% ipython --no-banner

In [1]: import numpy as np

In [2]: import numpy.linalg as la

In [3]: np.set_printoptions(suppress=True, linewidth=160)

In [4]: tidy = lambda a: np.round(a, 2) + 0

In [5]: F = np.load("data.npy")

In [6]: F
Out[6]: 
array([[0, 2, 1],
       [0, 0, 2],
       [0, 0, 0]])

In [7]: np.einsum("ii->", F)
Out[7]: np.int64(0)

In [8]: tidy(la.det(F.T))
Out[8]: np.float64(0.0)

In [9]: tidy(la.det(F[::-1]))
Out[9]: np.float64(0.0)

In [10]: def softmax(z):
    ...:     e = np.exp(z - z.max(axis=-1, keepdims=True))
    ...:     return e / e.sum(axis=-1, keepdims=True)
    ...: 

In [11]: tidy(softmax(F[2]))
Out[11]: array([0.33, 0.33, 0.33])

In [12]: tidy(softmax(F).sum(axis=1))
Out[12]: array([1., 1., 1.])

In [13]: S = F @ F.T / np.sqrt(3)

In [14]: tidy(softmax(S + np.triu(np.full(S.shape, -np.inf), 1)))
Out[14]: 
array([[1.  , 0.  , 0.  ],
       [0.24, 0.76, 0.  ],
       [0.33, 0.33, 0.33]])

In [15]: rank = la.matrix_rank(F)

In [16]: rank
Out[16]: np.int64(2)

In [17]: N = la.svd(F)[2][rank:].T

In [18]: [int(la.matrix_rank(F[:i])) for i in range(1, len(F) + 1)]
Out[18]: [1, 2, 2]

In [19]: F @ N
Out[19]: 
array([[0.],
       [0.],
       [0.]])

In [20]: feats = np.load("case14.npy")

In [21]: feats
Out[21]: 
array([[6., 1., 1.],
       [1., 6., 1.],
       [1., 1., 6.]])

In [22]: out = la.inv(feats)

In [23]: tidy(la.det(feats) * out)
Out[23]: 
array([[35., -5., -5.],
       [-5., 35., -5.],
       [-5., -5., 35.]])

In [24]: tidy(out)
Out[24]: 
array([[ 0.17, -0.02, -0.02],
       [-0.02,  0.18, -0.02],
       [-0.02, -0.03,  0.18]])

In [25]: tidy(la.cond(feats))
Out[25]: np.float64(1.6)

In [26]: la.cond(F) > 100
Out[26]: np.True_

In [27]: np.argsort(-la.norm(F, axis=0).round(6), kind="stable")[:3]
Out[27]: array([2, 1, 0])

In [28]: w, evecs = la.eigh(feats)

In [29]: x0 = np.array([2, 1, 2])

In [30]: tidy(evecs * np.sqrt(w) @ evecs.T)
Out[30]: 
array([[2.43, 0.2 , 0.2 ],
       [0.2 , 2.43, 0.2 ],
       [0.2 , 0.2 , 2.43]])

In [31]: tidy(evecs * np.abs(w) @ evecs.T)
Out[31]: 
array([[6., 1., 1.],
       [1., 6., 1.],
       [1., 1., 6.]])

In [32]: (np.sign(evecs[:, -1].round(6)) == np.sign(evecs[0, -1].round(6))).astype(int)
Out[32]: array([1, 1, 1])

In [33]: tidy(x0 @ feats @ x0 / (x0 @ x0)), tidy(w[0]), tidy(w[-1])
Out[33]: (np.float64(7.78), np.float64(5.0), np.float64(8.0))

In [34]: np.allclose(feats @ feats.T, feats.T @ feats)
Out[34]: True

In [35]: np.fft.fft(feats[0])
Out[35]: array([8.+0.j, 5.+0.j, 5.+0.j])

In [36]: feats @ (-1.0) ** np.arange(3)
Out[36]: array([ 6., -4.,  6.])

In [37]: tidy(la.det(feats.T))
Out[37]: np.float64(200.0)

In [38]: np.einsum("ii->", feats)
Out[38]: np.float64(18.0)

In [39]: tidy(la.eigvals(feats).sum().real)
Out[39]: np.float64(18.0)

In [40]: tidy(la.det(2 * feats)), tidy(la.det(feats))
Out[40]: (np.float64(1600.0), np.float64(200.0))

In [41]: m1 = np.array([[1.0, 0.7, 0.49], [0.7, 1.0, 0.7], [0.49, 0.7, 1.0]])

In [42]: m1
Out[42]: 
array([[1.  , 0.7 , 0.49],
       [0.7 , 1.  , 0.7 ],
       [0.49, 0.7 , 1.  ]])

In [43]: L = la.cholesky(m1)

In [44]: tidy(np.prod(np.diag(L)) ** 2), tidy(la.det(m1))
Out[44]: (np.float64(0.26), np.float64(0.26))

In [45]: m1 / np.sqrt(np.outer(np.diag(m1), np.diag(m1)))
Out[45]: 
array([[1.  , 0.7 , 0.49],
       [0.7 , 1.  , 0.7 ],
       [0.49, 0.7 , 1.  ]])

In [46]: tidy(L)
Out[46]: 
array([[1.  , 0.  , 0.  ],
       [0.7 , 0.71, 0.  ],
       [0.49, 0.5 , 0.71]])
